>>> import numpy as np
>>> np.set_printoptions(precision=2, suppress=True, linewidth=100)
>>> tidy = lambda a: np.round(a, 2) + 0
>>> other = np.array([[3]])
>>> basis = np.array([[-1, -2], [1, -1]])
>>> data = np.block([[other, np.array([[3, 3]])], [np.zeros((2, 1)), basis]])
>>> data
array([[ 3.,  3.,  3.],
       [ 0., -1., -2.],
       [ 0.,  1., -1.]])
>>> tidy(np.poly(data))
array([ 1., -1., -3., -9.])
>>> np.einsum("ij,ji->", data, data)
np.float64(7.0)
>>> np.kron(np.eye(2, dtype=int), data)
array([[ 3.,  3.,  3.,  0.,  0.,  0.],
       [ 0., -1., -2.,  0., -0., -0.],
       [ 0.,  1., -1.,  0.,  0., -0.],
       [ 0.,  0.,  0.,  3.,  3.,  3.],
       [ 0., -0., -0.,  0., -1., -2.],
       [ 0.,  0., -0.,  0.,  1., -1.]])
>>> tidy(np.linalg.eigvals(data))
array([ 3.+0.j  , -1.+1.41j, -1.-1.41j])
>>> tidy(np.linalg.det(data.T))
np.float64(9.0)
>>> print(np.einsum("ii->", data))
1.0
>>> tidy(np.linalg.det(data[::-1]))
np.float64(-9.0)
>>> tidy(np.linalg.eigvals(data).sum().real)
np.float64(1.0)
>>> K = np.load("w.npy")
>>> K
array([[-1.,  1.,  1.],
       [ 1., -1.,  1.],
       [ 1.,  1., -1.]])
>>> other = np.linalg.inv(K)
>>> K @ other
array([[1., 0., 0.],
       [0., 1., 0.],
       [0., 0., 1.]])
>>> tidy(np.linalg.slogdet(K)[0])
np.float64(1.0)
>>> print(np.allclose(other, K.T))
False
>>> Q, V = np.linalg.qr(K[:, :2])[0], np.linalg.qr(K[:, 2:])[0]
>>> sv = np.linalg.svd(Q.T @ V, compute_uv=False)
>>> tidy(np.linalg.norm(Q @ Q.T - V @ V.T, 2))
np.float64(1.0)
>>> tidy(np.degrees(np.arccos(sv.clip(0, 1))))
array([54.74])
>>> (sv > 0.9).sum()
np.int64(0)
>>> print(tidy(sv))
[0.58]
>>> f = np.array([4, 4])
>>> np.polyval(f, K[0])
array([0., 8., 8.])
>>> m1 = np.loadtxt("data.csv", delimiter=",")
>>> print(m1)
[[ 1.  5. -4.]
 [-4.  1.  5.]
 [ 5. -4.  1.]]
>>> t = np.radians(30)
>>> R = np.eye(3)
>>> R[0, 0] = R[2, 2] = np.cos(t)
>>> R[0, 2], R[2, 0] = -np.sin(t), np.sin(t)
>>> tidy(R)
array([[ 0.87,  0.  , -0.5 ],
       [ 0.  ,  1.  ,  0.  ],
       [ 0.5 ,  0.  ,  0.87]])
>>> other = m1 @ R.T
>>> print(tidy(np.linalg.det(R)), tidy(np.trace(R)))
1.0 2.73
>>> tidy(np.abs(other - m1).max(axis=0))
array([1.96, 0.  , 2.67])
>>> np.allclose(m1 @ m1.T, other @ other.T)
True
>>> other = np.array([[0, 0], [0, 3], [3, 3]])
>>> np.linalg.matrix_rank(np.vstack([R, other.T]))
np.int64(3)
>>> tidy(other.T @ R.T)
array([[-1.5,  0. ,  2.6],
       [-1.5,  3. ,  2.6]])
>>> tidy(R @ other)
array([[-1.5, -1.5],
       [ 0. ,  3. ],
       [ 2.6,  2.6]])
>>> other @ R
Traceback (most recent call last):
  File "<python-input-44>", line 1, in <module>
    other @ R
    ~~~~~~^~~
ValueError: matmul: Input operand 1 has a mismatch in its core dimension 0, with gufunc signature (n?,k),(k,m?)->(n?,m?) (size 3 is different from 2)
>>> np.einsum("ij,ij->i", R, R)
array([1., 1., 1.])
>>> try:
...     np.linalg.cholesky(K)
... except np.linalg.LinAlgError as e:
...     print("failed:", e)
... 
failed: Matrix is not positive definite
>>> tidy(np.linalg.eigvalsh(K).min())
np.float64(-2.0)
>>> M = np.loadtxt("arr.csv", delimiter=",")
>>> tidy(M)
array([[ 0.11, -1.29,  1.52],
       [ 0.8 ,  1.43,  1.15],
       [ 1.83, -0.54, -0.6 ]])
>>> rng = np.random.default_rng(667)
>>> other = M + rng.integers(-2, 3, (3, 1)) @ rng.integers(-2, 3, (1, 3))
>>> tidy(other)
array([[ 0.11, -1.29,  1.52],
       [-3.2 ,  1.43,  1.15],
       [ 3.83, -0.54, -0.6 ]])
>>> np.linalg.matrix_rank(other - M, tol=1e-8)
np.int64(1)
>>> print(np.abs(other - M).sum(axis=1))
[0. 4. 2.]
>>> tidy(np.linalg.svd(other - M, compute_uv=False))
array([4.47, 0.  , 0.  ])
>>> other = np.linalg.inv(m1)
>>> (np.abs(other) > 1e-9).astype(int)
array([[1, 1, 1],
       [1, 1, 1],
       [1, 1, 1]])
>>> tidy(np.linalg.det(m1) * np.linalg.det(other))
np.float64(1.0)
>>> np.linalg.matrix_rank(M)
np.int64(3)
>>> tidy(M.sum(axis=1))
array([0.34, 3.38, 0.69])
>>> tidy(np.abs(M).max())
np.float64(1.83)
>>> np.count_nonzero(M)
np.int64(9)
>>> tidy(np.linalg.norm(M))
np.float64(3.46)
>>> M.shape
(3, 3)
>>> tidy(M.mean(axis=0))
array([ 0.91, -0.14,  0.69])
>>> print(tidy(np.einsum("ij,ji->", M, M)))
4.65
>>> tidy(np.poly(M))
array([ 1.  , -0.94, -1.88,  8.  ])
>>> tidy(np.linalg.det(M[::-1]))
np.float64(8.0)
>>> print(tidy(np.linalg.eigvals(M)))
[-2.  +0.j    1.47+1.36j  1.47-1.36j]
>>> tidy(np.linalg.det(M.T))
np.float64(-8.0)
>>> print(tidy(np.linalg.det(2 * M)), tidy(np.linalg.det(M)))
-64.0 -8.0
>>> F = np.load("dump.npy")
>>> F
array([[-8, -1, -5, -5],
       [-1, -4,  6, -6],
       [-5,  6,  4, -5],
       [-5, -6, -5, -8]])
>>> vals, V = np.linalg.eig(F)
>>> tidy(np.sort(np.linalg.eigvals(F @ F)))
array([  2.39,  75.82, 111.65, 266.14])
>>> tidy(np.sort(np.linalg.eigvals(F.T)))
array([-16.31,  -8.71,  -1.54,  10.57])
>>> tidy(np.prod(vals))
np.float64(-2319.0)
>>> print(tidy(vals))
[ 10.57 -16.31  -1.54  -8.71]
>>> vals, V = np.linalg.eigh(F)
>>> tidy(vals.sum()), np.trace(F)
(np.float64(-16.0), np.int64(-16))
>>> tidy(np.linalg.svd(F, compute_uv=False))
array([16.31, 10.57,  8.71,  1.54])
>>> print(tidy(np.linalg.eigvalsh(F + 5 * np.eye(4))))
[-11.31  -3.71   3.46  15.57]
>>> tidy(V @ np.diag(vals) @ V.T)
array([[-8., -1., -5., -5.],
       [-1., -4.,  6., -6.],
       [-5.,  6.,  4., -5.],
       [-5., -6., -5., -8.]])
>>> tidy(np.poly(F))
array([    1.,    16.,  -100., -1690., -2319.])
>>> tidy(np.linalg.det(F.T))
np.float64(-2319.0)
>>> tidy(np.linalg.eigvals(F))
array([ 10.57, -16.31,  -1.54,  -8.71])
>>> print(tidy(np.linalg.det(2 * F)), tidy(np.linalg.det(F)))
-37104.0 -2319.0
>>> np.einsum("ii->", F)
np.int64(-16)
>>> tidy(np.poly(K))
array([ 1.,  3.,  0., -4.])
>>> tidy(np.linalg.det(2 * K)), tidy(np.linalg.det(K))
(np.float64(32.0), np.float64(4.0))
>>> print(tidy(np.linalg.det(K.T)))
4.0
>>> F.reshape(-1, 2)
array([[-8, -1],
       [-5, -5],
       [-1, -4],
       [ 6, -6],
       [-5,  6],
       [ 4, -5],
       [-5, -6],
       [-5, -8]])
>>> t3 = F.reshape(4, 2, -1)
>>> t3.transpose(1, 0, 2)
array([[[-8, -1],
        [-1, -4],
        [-5,  6],
        [-5, -6]],

       [[-5, -5],
        [ 6, -6],
        [ 4, -5],
        [-5, -8]]])
>>> print(t3.sum(axis=1))
[[-13  -6]
 [  5 -10]
 [ -1   1]
 [-10 -14]]
>>> np.einsum("ihd,ihd->ih", t3, t3)
array([[65, 50],
       [17, 72],
       [61, 41],
       [61, 89]])
>>> other = np.array([[3, 4, 2, 0], [0, 1, 1, 5]])
>>> J = other.T @ other
>>> J
array([[ 9, 12,  6,  0],
       [12, 17,  9,  5],
       [ 6,  9,  5,  5],
       [ 0,  5,  5, 25]])
>>> x = np.array([-1, 1, -3])
>>> rhs = M @ x
>>> coef, lr = np.zeros(3), 1 / np.linalg.norm(M, 2) ** 2
>>> for i in range(30):
...     coef -= lr * M.T @ (M @ coef - rhs)
...     if i % 5 == 0: print(i, round(np.linalg.norm(M @ coef - rhs), 2))
... 
0 0.0
5 0.0
10 0.0
15 0.0
20 0.0
25 0.0
>>> tidy(coef)
array([-1.,  1., -3.])
>>> proj = np.triu(np.array([[0, 1, 2, 0], [0, 2, 1, 2], [2, 0, 2, 0], [0, 1, 2, 0]]), 1) + np.eye(4)
>>> other = proj @ F @ np.linalg.inv(proj)
>>> np.linalg.matrix_rank(other)
np.int64(4)
>>> tidy(np.poly(other))
array([    1.,    16.,  -100., -1690., -2319.])
>>> np.trace(other), np.trace(F)
(np.float64(-16.0), np.int64(-16))
>>> r = np.linalg.matrix_rank(J)
>>> r
np.int64(2)
>>> null = np.linalg.svd(J)[2][r:].T
>>> [int(np.linalg.matrix_rank(J[:i])) for i in range(1, len(J) + 1)]
[1, 2, 2, 2]
>>> print(np.allclose(J @ null, 0))
True
>>> [int(np.linalg.matrix_rank(J[:, :j + 1])) for j in range(4)]
[1, 2, 2, 2]
>>> X = np.array([[1, 5, -4],
...     [0, 0, 0],
...     [0, 0, 0],
...     [1, -4, 0],
...     [0, 0, 0],
...     [0, 0, 0],
...     [3, 7, -2],
...     [0, 0, 0],
...     [1, -4, 0],
...     [0, 0, 0],
...     [0, 0, 0],
...     [2, 2, 2],
...     [1, 5, -4],
...     [0, 0, 0],
...     [1, -4, 0],
...     [2, 2, 2],
...     [1, -4, 0],
...     [3, 7, -2],
...     [0, 0, 0]])
>>> cov = np.cov(X, rowvar=False)
>>> tidy(cov)
array([[ 1.03,  1.88, -0.29],
       [ 1.88, 11.8 , -3.05],
       [-0.29, -3.05,  2.48]])
>>> tidy(X.std(axis=0))
array([0.99, 3.34, 1.53])
>>> tidy(np.corrcoef(X[:, 2], X[:, 1])[0, 1])
np.float64(-0.56)
>>> arr = np.load("layer17.npy")
>>> arr
array([[-2,  0,  1, -2],
       [ 0,  4, -3,  0],
       [ 1, -3,  6,  1],
       [-2,  0,  1,  6]])
>>> vals, V = np.linalg.eigh(arr)
>>> print(np.unique(vals.round(6) + 0, return_counts=True)[1])
[1 1 1 1]
>>> tidy(V @ np.diag(vals) @ V.T)
array([[-2.,  0.,  1., -2.],
       [ 0.,  4., -3.,  0.],
       [ 1., -3.,  6.,  1.],
       [-2.,  0.,  1.,  6.]])
>>> print(tidy(vals))
[-2.67  1.91  6.32  8.44]
>>> print(tidy(np.abs(V[:, -1])))
[0.02 0.53 0.79 0.31]
>>> (vals > 1e-8).sum(), (vals < -1e-8).sum()
(np.int64(3), np.int64(1))
>>> tidy(np.linalg.eigvalsh(arr + -1 * np.eye(4)))
array([-3.67,  0.91,  5.32,  7.44])
>>> tidy(np.linalg.svd(arr, compute_uv=False))
array([8.44, 6.32, 2.67, 1.91])
>>> print(tidy(V.T @ arr @ V))
[[-2.67  0.    0.    0.  ]
 [ 0.    1.91  0.    0.  ]
 [ 0.    0.    6.32  0.  ]
 [ 0.    0.    0.    8.44]]
>>> print(np.linalg.matrix_power(arr, 4))
[[  143  -141   132  -321]
 [ -141  1543 -2196  -477]
 [  132 -2196  3213   956]
 [ -321  -477   956  1839]]
>>> tidy(np.sort(np.abs(np.linalg.eigvals(arr))))
array([1.91, 2.67, 6.32, 8.44])
>>> arr.inv()
Traceback (most recent call last):
  File "<python-input-134>", line 1, in <module>
    arr.inv()
    ^^^^^^^
AttributeError: 'numpy.ndarray' object has no attribute 'inv'
>>> print(tidy(np.linalg.det(arr)))
-272.0
>>> print(tidy(np.abs(np.linalg.eigvals(arr)).max()))
8.44
>>> np.allclose(arr, arr.T)
True
>>> arr @ arr
array([[  9,  -3,   2,  -7],
       [ -3,  25, -30,  -3],
       [  2, -30,  47,  10],
       [ -7,  -3,  10,  41]])
>>> np.linalg.determinant(arr)
Traceback (most recent call last):
  File "<python-input-139>", line 1, in <module>
    np.linalg.determinant(arr)
    ^^^^^^^^^^^^^^^^^^^^^
AttributeError: module 'numpy.linalg' has no attribute 'determinant'
>>> np.trace(arr)
np.int64(14)
